% python3 -q
>>> import numpy as np
>>> import numpy.linalg as la
>>> np.set_printoptions(precision=2, suppress=True, linewidth=120, legacy="1.25")
>>> m1 = np.loadtxt("block0.csv", delimiter=",")
>>> m1
array([[0., 0., 0., 0., 1., 0., 0., 0., 1.],
       [0., 0., 1., 1., 0., 1., 0., 0., 0.],
       [0., 1., 0., 1., 0., 0., 1., 0., 0.],
       [0., 1., 1., 0., 0., 1., 0., 0., 0.],
       [1., 0., 0., 0., 0., 0., 0., 0., 1.],
       [0., 1., 0., 1., 0., 0., 1., 0., 0.],
       [0., 0., 1., 0., 0., 1., 0., 0., 0.],
       [0., 0., 0., 0., 0., 0., 0., 0., 0.],
       [1., 0., 0., 0., 1., 0., 0., 0., 0.]])
>>> # looks like rank 7
>>> m1.sum(axis=0)
array([2., 3., 3., 3., 2., 3., 2., 0., 2.])
>>> m1 @ m1
array([[2., 0., 0., 0., 1., 0., 0., 0., 1.],
       [0., 3., 1., 2., 0., 1., 2., 0., 0.],
       [0., 1., 3., 1., 0., 3., 0., 0., 0.],
       [0., 2., 1., 3., 0., 1., 2., 0., 0.],
       [1., 0., 0., 0., 2., 0., 0., 0., 1.],
       [0., 1., 3., 1., 0., 3., 0., 0., 0.],
       [0., 2., 0., 2., 0., 0., 2., 0., 0.],
       [0., 0., 0., 0., 0., 0., 0., 0., 0.],
       [1., 0., 0., 0., 1., 0., 0., 0., 2.]])
>>> Lm = np.diag(m1.sum(axis=1)) - m1
>>> round(la.det(Lm[1:, 1:]))
0
>>> la.matrix_rank(Lm)
6
>>> Lm
array([[ 2.,  0.,  0.,  0., -1.,  0.,  0.,  0., -1.],
       [ 0.,  3., -1., -1.,  0., -1.,  0.,  0.,  0.],
       [ 0., -1.,  3., -1.,  0.,  0., -1.,  0.,  0.],
       [ 0., -1., -1.,  3.,  0., -1.,  0.,  0.,  0.],
       [-1.,  0.,  0.,  0.,  2.,  0.,  0.,  0., -1.],
       [ 0., -1.,  0., -1.,  0.,  3., -1.,  0.,  0.],
       [ 0.,  0., -1.,  0.,  0., -1.,  2.,  0.,  0.],
       [ 0.,  0.,  0.,  0.,  0.,  0.,  0.,  0.,  0.],
       [-1.,  0.,  0.,  0., -1.,  0.,  0.,  0.,  2.]])
>>> def softmax(z):
...     e = np.exp(z - z.max(axis=-1, keepdims=True))
...     return e / e.sum(axis=-1, keepdims=True)
... 
>>> softmax(m1).sum(axis=1)
array([1., 1., 1., 1., 1., 1., 1., 1., 1.])
>>> np.round(softmax(10 * m1[0]), 2) + 0
array([0. , 0. , 0. , 0. , 0.5, 0. , 0. , 0. , 0.5])
>>> softmax(m1[0])
array([0.08, 0.08, 0.08, 0.08, 0.22, 0.08, 0.08, 0.08, 0.22])
>>> S = m1 @ m1.T / np.sqrt(9)
>>> softmax(S).round(6).argmax(axis=1)
array([0, 1, 2, 3, 4, 2, 1, 0, 8])
